$ ipython --no-banner

In [1]: import numpy as np

In [2]: np.set_printoptions(precision=2, suppress=True, linewidth=160, sign=" ")

In [3]: def rd(a):
   ...:     return np.round(a, 2) + 0
   ...: 

In [4]: data = np.load("x.npy")

In [5]: data
Out[5]: 
array([[-1, -3,  1, -1, -3],
       [-2, -2,  3, -1, -1],
       [ 0,  3,  0, -3,  2],
       [ 0, -3, -3, -1,  0],
       [-2, -1, -1,  3, -2]])

In [6]: M2 = np.linalg.inv(data)

In [7]: rd(np.linalg.slogdet(data)[0])
Out[7]: np.float64(-1.0)

In [8]: np.allclose(M2, data.T)
Out[8]: False

In [9]: rd(np.linalg.det(data) * M2)
Out[9]: 
array([[ -56.,  106.,  102.,   43.,  133.],
       [ -46.,   72.,  -82.,   73.,  -49.],
       [  20.,  -68.,   54.,   60.,   58.],
       [  78.,  -12.,   84.,   23.,  -27.],
       [ 186., -126.,   38.,  -75.,   33.]])

In [10]: rng = np.random.default_rng(470128)

In [11]: labels = rng.permutation(5)

In [12]: labels
Out[12]: array([ 0,  2,  4,  1,  3])

In [13]: M2 = data[labels][:, labels]

In [14]: np.diag(M2)
Out[14]: array([-1,  0, -2, -2, -1])

In [15]: np.trace(M2)
Out[15]: np.int64(-6)

In [16]: q, V = np.linalg.qr(data[:, :2])[0], np.linalg.qr(data[:, 2:])[0]

In [17]: s = np.linalg.svd(q.T @ V, compute_uv=False)

In [18]: rd(s)
Out[18]: array([ 0.89,  0.51])

In [19]: rd(np.degrees(np.arccos(s.clip(0, 1))))
Out[19]: array([ 27.66,  59.3 ])

In [20]: mat = np.loadtxt("m.csv", delimiter=",")

In [21]: mat
Out[21]: 
array([[ 1.,  0.,  0.,  0.,  0.],
       [ 0.,  0.,  0.,  1.,  0.],
       [ 0.,  0.,  1.,  0.,  0.],
       [ 0.,  0.,  0.,  0.,  1.],
       [ 0.,  1.,  0.,  0.,  0.]])

In [22]: # columns are unit length and at right angles

In [23]: mat.sum(axis=1)
Out[23]: array([ 1.,  1.,  1.,  1.,  1.])

In [24]: rd(np.sort(np.abs(np.linalg.eigvals(mat)))[::-1])
Out[24]: array([ 1.,  1.,  1.,  1.,  1.])

In [25]: mat @ np.ones(5)
Out[25]: array([ 1.,  1.,  1.,  1.,  1.])

In [26]: pr = np.eye(5)[0]

In [27]: for _ in range(3):
    ...:     pr = pr @ mat
    ...:     print(pr.round(2))
    ...: 
[ 1.  0.  0.  0.  0.]
[ 1.  0.  0.  0.  0.]
[ 1.  0.  0.  0.  0.]

In [28]: (np.linalg.matrix_power((mat != 0) + (mat.T != 0) + np.eye(5), 5) > 0).astype(int)
Out[28]: 
array([[ 1,  0,  0,  0,  0],
       [ 0,  1,  0,  1,  1],
       [ 0,  0,  1,  0,  0],
       [ 0,  1,  0,  1,  1],
       [ 0,  1,  0,  1,  1]])

In [29]: M2 = np.linalg.inv(mat)

In [30]: mat @ M2
Out[30]: 
array([[ 1.,  0.,  0.,  0.,  0.],
       [ 0.,  1.,  0.,  0.,  0.],
       [ 0.,  0.,  1.,  0.,  0.],
       [ 0.,  0.,  0.,  1.,  0.],
       [ 0.,  0.,  0.,  0.,  1.]])

In [31]: rd(np.linalg.slogdet(mat)[0])
Out[31]: np.float64(1.0)

In [32]: np.allclose(M2, mat.T)
Out[32]: True

In [33]: rd(np.linalg.det(mat) * np.linalg.det(M2))
Out[33]: np.float64(1.0)

In [34]: rd(np.linalg.cond(mat))
Out[34]: np.float64(1.0)

In [35]: (np.abs(M2) > 1e-9).astype(int)
Out[35]: 
array([[ 1,  0,  0,  0,  0],
       [ 0,  0,  0,  0,  1],
       [ 0,  0,  1,  0,  0],
       [ 0,  1,  0,  0,  0],
       [ 0,  0,  0,  1,  0]])

In [36]: M2
Out[36]: 
array([[ 1.,  0.,  0.,  0.,  0.],
       [ 0.,  0.,  0.,  0.,  1.],
       [ 0.,  0.,  1.,  0.,  0.],
       [ 0.,  1.,  0.,  0.,  0.],
       [ 0.,  0.,  0.,  1.,  0.]])

In [37]: rd(np.linalg.inv(M2))
Out[37]: 
array([[ 1.,  0.,  0.,  0.,  0.],
       [ 0.,  0.,  0.,  1.,  0.],
       [ 0.,  0.,  1.,  0.,  0.],
       [ 0.,  0.,  0.,  0.,  1.],
       [ 0.,  1.,  0.,  0.,  0.]])

In [38]: K = np.array([[1, 0, 0, 0, 0, 0],
    ...:     [-2, 1, 0, 0, 0, 0],
    ...:     [-2, 2, 1, 0, 0, 0],
    ...:     [0, -5, 1, 1, 0, 0],
    ...:     [1, -5, -5, -5, 1, 0],
    ...:     [-5, -2, 3, 5, 1, 1]])

In [39]: # triangular: eigenvalues sit on the diagonal

In [40]: np.linalg.cond(K) > 100
Out[40]: np.True_

In [41]: [round(float(x), 2) for x in np.linalg.svd(K, compute_uv=False)[:3]]
Out[41]: [10.51, 7.57, 3.83]

In [42]: left, s, Vh = np.linalg.svd(K)

In [43]: rd(s)
Out[43]: array([ 10.51,   7.57,   3.83,   1.17,   0.38,   0.01])

In [44]: M2 = left[:, :5] @ np.diag(s[:5]) @ Vh[:5]

In [45]: rd(np.linalg.norm(K - M2, 2)), rd(s[5])
Out[45]: (np.float64(0.01), np.float64(0.01))

In [46]: [int(np.linalg.matrix_rank(np.linalg.matrix_power(K, p))) for p in range(1, 7)]
Out[46]: [6, 6, 6, 6, 6, 6]

In [47]: rd(np.sort(np.linalg.eigvals(K)))
Out[47]: array([ 1.,  1.,  1.,  1.,  1.,  1.])

In [48]: K @ K
Out[48]: 
array([[  1,   0,   0,   0,   0,   0],
       [ -4,   1,   0,   0,   0,   0],
       [ -8,   4,   1,   0,   0,   0],
       [  8,  -8,   2,   1,   0,   0],
       [ 22,   5, -15, -10,   1,   0],
       [-11, -28,   6,   5,   2,   1]])

In [49]: np.prod(np.diag(K)), rd(np.linalg.det(K))
Out[49]: (np.int64(1), np.float64(1.0))

In [50]: np.linalg.matrix_rank(K - K[0, 0] * np.eye(6))
Out[50]: np.int64(5)

In [51]: rd(np.sort(np.abs(np.linalg.eigvals(K))))
Out[51]: array([ 1.,  1.,  1.,  1.,  1.,  1.])

In [52]: np.allclose(K, K.T)
Out[52]: False

In [53]: rd(np.linalg.det(K))
Out[53]: np.float64(1.0)

In [54]: M = np.array([[-1, -1, -1], [-1, -2, -2], [-1, -2, -3]])

In [55]: M
Out[55]: 
array([[-1, -1, -1],
       [-1, -2, -2],
       [-1, -2, -3]])

In [56]: rd(np.linalg.eigvals(M))
Out[56]: array([-5.05, -0.64, -0.31])

In [57]: rd(np.linalg.det(M.T))
Out[57]: np.float64(-1.0)

In [58]: vec = np.array([0, 1, -1])

In [59]: target = M @ vec

In [60]: target
Out[60]: array([ 0,  0,  1])

In [61]: rd(np.linalg.solve(M, target))
Out[61]: array([ 0.,  1., -1.])

In [62]: rd(np.linalg.solve(M, 3 * target))
Out[62]: array([ 0.,  3., -3.])

In [63]: rd(np.linalg.solve(M.T, M[1]))
Out[63]: array([ 0.,  1.,  0.])

In [64]: rd(np.linalg.solve(M, target + M[:, 1]))
Out[64]: array([ 0.,  2., -1.])
